% ipython --no-banner

In [1]: import numpy as np

In [2]: from numpy import linalg as LA

In [3]: np.set_printoptions(suppress=True, linewidth=120)

In [4]: rnd = lambda a: np.round(a, 2) + 0

In [5]: Y = np.array([[1, 3, 2], [3, 1, 2], [0, 5, 4]])

In [6]: A = np.tril(Y)

In [7]: print(A)
[[1 0 0]
 [3 1 0]
 [0 5 4]]

In [8]: q, R = LA.qr(A)

In [9]: print(rnd(np.trace(q @ q.T)))
3.0

In [10]: print(rnd(q.T @ q))
[[1. 0. 0.]
 [0. 1. 0.]
 [0. 0. 1.]]

In [11]: print(rnd(abs(R[0, 0])), rnd(LA.norm(A[:, 0])))
3.16 3.16

In [12]: print(rnd(np.sort(LA.eigvals(A))))
[1. 1. 4.]

In [13]: print(A @ A)
[[ 1  0  0]
 [ 6  1  0]
 [15 25 16]]

In [14]: w, evecs = LA.eig(A)

In [15]: print(w)
[4. 1. 1.]

In [16]: print(np.prod(w))
4.0

In [17]: print(rnd(np.sort(LA.eigvals(LA.inv(A)))))
[0.25 1.   1.  ]

In [18]: print(rnd(np.sort(LA.eigvals(A @ A))))
[ 1.  1. 16.]

In [19]: arr = np.loadtxt("mat.csv", delimiter=",")

In [20]: print(arr)
[[ 1.  0.  0.  0.  0.  0.  0.]
 [ 2.  1.  0.  0.  0.  0.  0.]
 [ 0.  2.  1.  0.  0.  0.  0.]
 [ 2. -2. -2.  1.  0.  0.  0.]
 [ 0. -1.  0. -2.  1.  0.  0.]
 [-1.  2. -1.  2.  0.  1.  0.]
 [ 0. -2. -2.  1.  0.  0.  1.]]

In [21]: def softmax(z):
    ...:     e = np.exp(z - z.max(axis=-1, keepdims=True))
    ...:     return e / e.sum(axis=-1, keepdims=True)
    ...: 

In [22]: print(rnd(softmax(arr).sum(axis=1)))
[1. 1. 1. 1. 1. 1. 1.]

In [23]: print(rnd(softmax(arr[3] + -2)))
[0.55 0.01 0.01 0.2  0.07 0.07 0.07]

In [24]: print(rnd(softmax(arr[3])))
[0.55 0.01 0.01 0.2  0.07 0.07 0.07]

In [25]: att = arr @ arr.T / np.sqrt(7)

In [26]: print(rnd(softmax(att)[3] @ arr))
[ 1.62 -1.92 -1.93  0.96  0.01  0.    0.17]

In [27]: print(softmax(att).round(6).argmax(axis=1))
[1 1 2 3 4 5 6]

In [28]: rng = np.random.default_rng(9605)

In [29]: lab = rng.permutation(7)

In [30]: print(lab)
[4 6 3 2 1 5 0]

In [31]: Y = arr[lab][:, lab]

In [32]: print(rnd(LA.det(Y)), rnd(LA.det(arr[lab])))
1.0 1.0

In [33]: print(Y)
[[ 1.  0. -2.  0. -1.  0.  0.]
 [ 0.  1.  1. -2. -2.  0.  0.]
 [ 0.  0.  1. -2. -2.  0.  2.]
 [ 0.  0.  0.  1.  2.  0.  0.]
 [ 0.  0.  0.  0.  1.  0.  2.]
 [ 0.  0.  2. -1.  2.  1. -1.]
 [ 0.  0.  0.  0.  0.  0.  1.]]

In [34]: print(np.diag(Y))
[1. 1. 1. 1. 1. 1. 1.]

In [35]: print(np.trace(Y))
7.0

In [36]: th = np.radians(72)

In [37]: R = np.eye(7)

In [38]: R[3, 3] = R[6, 6] = np.cos(th)

In [39]: R[3, 6], R[6, 3] = -np.sin(th), np.sin(th)

In [40]: print(rnd(R))
[[ 1.    0.    0.    0.    0.    0.    0.  ]
 [ 0.    1.    0.    0.    0.    0.    0.  ]
 [ 0.    0.    1.    0.    0.    0.    0.  ]
 [ 0.    0.    0.    0.31  0.    0.   -0.95]
 [ 0.    0.    0.    0.    1.    0.    0.  ]
 [ 0.    0.    0.    0.    0.    1.    0.  ]
 [ 0.    0.    0.    0.95  0.    0.    0.31]]

In [41]: Y = arr @ R.T

In [42]: print(rnd(LA.det(R)), rnd(np.trace(R)))
1.0 5.62

In [43]: print(rnd(LA.svd(arr, compute_uv=False)), rnd(LA.svd(Y, compute_uv=False)))
[5.02 3.87 2.91 1.33 0.76 0.14 0.12] [5.02 3.87 2.91 1.33 0.76 0.14 0.12]

In [44]: print(rnd(Y))
[[ 1.    0.    0.    0.    0.    0.    0.  ]
 [ 2.    1.    0.    0.    0.    0.    0.  ]
 [ 0.    2.    1.    0.    0.    0.    0.  ]
 [ 2.   -2.   -2.    0.31  0.    0.    0.95]
 [ 0.   -1.    0.   -0.62  1.    0.   -1.9 ]
 [-1.    2.   -1.    0.62  0.    1.    1.9 ]
 [ 0.   -2.   -2.   -0.64  0.    0.    1.26]]

In [45]: print(np.allclose(arr @ arr.T, Y @ Y.T))
True
